% python3 -q
>>> import numpy as np
>>> from numpy import linalg as LA
>>> np.set_printoptions(precision=2, suppress=True, linewidth=100, floatmode="fixed")
>>> M = np.loadtxt("w.csv", delimiter=",")
>>> print(M)
[[2.02 3.00 4.00 9.00]
 [8.00 5.02 1.00 9.00]
 [8.00 2.00 5.02 9.00]
 [2.00 3.00 4.00 9.02]]
>>> t = np.radians(135)
>>> r_ = np.eye(4)
>>> r_[2, 2] = r_[1, 1] = np.cos(t)
>>> r_[2, 1], r_[1, 2] = -np.sin(t), np.sin(t)
>>> r_
array([[ 1.00,  0.00,  0.00,  0.00],
       [ 0.00, -0.71,  0.71,  0.00],
       [ 0.00, -0.71, -0.71,  0.00],
       [ 0.00,  0.00,  0.00,  1.00]])
>>> A2 = M @ r_.T
>>> print(LA.svd(M, compute_uv=False), LA.svd(A2, compute_uv=False))
[22.86  5.63  3.39  0.01] [22.86  5.63  3.39  0.01]
>>> np.round(LA.det(r_), 2), np.round(np.trace(r_), 2)
(np.float64(1.0), np.float64(0.59))
>>> np.allclose(LA.norm(M, axis=1), LA.norm(A2, axis=1))
True
>>> x = np.array([0, -3, -2, 0])
>>> h1 = np.maximum(M @ x, 0)
>>> h1
array([0.00, 0.00, 0.00, 0.00])
>>> print(np.tanh(M @ x))
[-1.00 -1.00 -1.00 -1.00]
>>> np.flatnonzero(h1 > 1e-9)
array([], dtype=int64)
>>> M.T @ h1
array([0.00, 0.00, 0.00, 0.00])
>>> LA.cond(M) > 100
np.True_
>>> print(round(float(LA.norm(M, 2) / LA.norm(M)), 2))
0.96
>>> LA.matrix_rank(M, rtol=0.1)
np.int64(3)
>>> np.poly(M)
array([  1.00, -21.08,  15.26, 154.41,  -3.09])
>>> round(float(LA.eigvals(M).sum().real), 2)
21.08
>>> np.einsum("ii->", M)
np.float64(21.08)
>>> np.round(LA.det(M.T), 2)
np.float64(-3.09)
>>> np.round(LA.det(2 * M), 2), round(float(LA.det(M)), 2)
(np.float64(-49.51), -3.09)
>>> K = np.array([[0, 0, 3, 1], [3, 3, 1, 2], [3, 0, 1, 3]])
>>> K[0] = K[2]
>>> K
array([[3, 0, 1, 3],
       [3, 3, 1, 2],
       [3, 0, 1, 3]])
>>> # looks like rank 2
>>> U, sig, VT = LA.svd(K)
>>> print(np.argmax(sig[:-1] / (sig[1:] + 1e-6)) + 1)
2
>>> A2 = U[:, :2] @ np.diag(sig[:2]) @ VT[:2]
>>> A2.round(2) + 0
array([[3.00, 0.00, 1.00, 3.00],
       [3.00, 3.00, 1.00, 2.00],
       [3.00, 0.00, 1.00, 3.00]])
